$ python3 -q
>>> import numpy as np
>>> import numpy.linalg as la
>>> np.set_printoptions(suppress=True, linewidth=200)
>>> W0 = np.load("sample18.npy")
>>> W0
array([[5, 2, 3],
       [2, 1, 1],
       [3, 1, 2]])
>>> r0, g = W0[1], W0[2]
>>> r0 @ g
np.int64(9)
>>> r0 @ r0
np.int64(6)
>>> pr = (r0 @ g) / (r0 @ r0) * r0
>>> np.outer(r0, g)
array([[6, 2, 4],
       [3, 1, 2],
       [3, 1, 2]])
>>> M2 = W0[0, 0] * W0[1:] - np.outer(W0[1:, 0], W0[0])
>>> M2
array([[ 0,  1, -1],
       [ 0, -1,  1]])
>>> W0[:, 0] / W0[0, 0]
array([1. , 0.4, 0.6])
>>> np.flatnonzero(~M2.round(6).any(axis=1))
array([], dtype=int64)
>>> la.lstsq(W0[:-1].T, W0[-1])[2]
np.int32(2)
>>> round(np.trace(la.pinv(W0) @ W0), 2)
np.float64(2.0)
>>> np.allclose(W0[:-1].T @ la.lstsq(W0[:-1].T, W0[-1])[0], W0[-1])
True
>>> M2 = np.array([[-3, 3, 0, -2], [-1, 3, -3, 3], [-2, -3, -3, 3], [0, -1, 3, -1]])
>>> feats = M2.T @ M2
>>> feats
array([[ 14,  -6,   9,  -3],
       [ -6,  28,  -3,  -5],
       [  9,  -3,  27, -21],
       [ -3,  -5, -21,  23]])
>>> # symmetric
>>> x = np.array([-2, 2, -2, -2])
>>> target = feats @ x
>>> c, lr = np.zeros(4), 1 / la.norm(feats, 2) ** 2
>>> for i in range(6):
...     c -= lr * feats.T @ (feats @ c - target)
...     if i % 2 == 0: print(i, round(la.norm(feats @ c - target), 2))
... 
0 57.92
2 23.12
4 14.32
>>> round(la.cond(feats), 2)
np.float64(24.65)
>>> feats - feats[0]
array([[  0,   0,   0,   0],
       [-20,  34, -12,  -2],
       [ -5,   3,  18, -18],
       [-17,   1, -30,  26]])
>>> la.matrix_rank(feats)
np.int64(4)
>>> feats.sum(axis=0)
array([14, 14, 12, -6])
>>> rng = np.random.default_rng(172)
>>> X = np.eye(3, dtype=int)[rng.permutation(3)]
>>> X
array([[0, 1, 0],
       [0, 0, 1],
       [1, 0, 0]])
>>> # keeps lengths
>>> round(float(la.det(X[::-1])), 2)
-1.0
>>> np.kron(np.eye(2, dtype=int), X)
array([[0, 1, 0, 0, 0, 0],
       [0, 0, 1, 0, 0, 0],
       [1, 0, 0, 0, 0, 0],
       [0, 0, 0, 0, 1, 0],
       [0, 0, 0, 0, 0, 1],
       [0, 0, 0, 1, 0, 0]])
>>> np.round(la.eigvals(X), 2)
array([-0.5+0.87j, -0.5-0.87j,  1. +0.j  ])
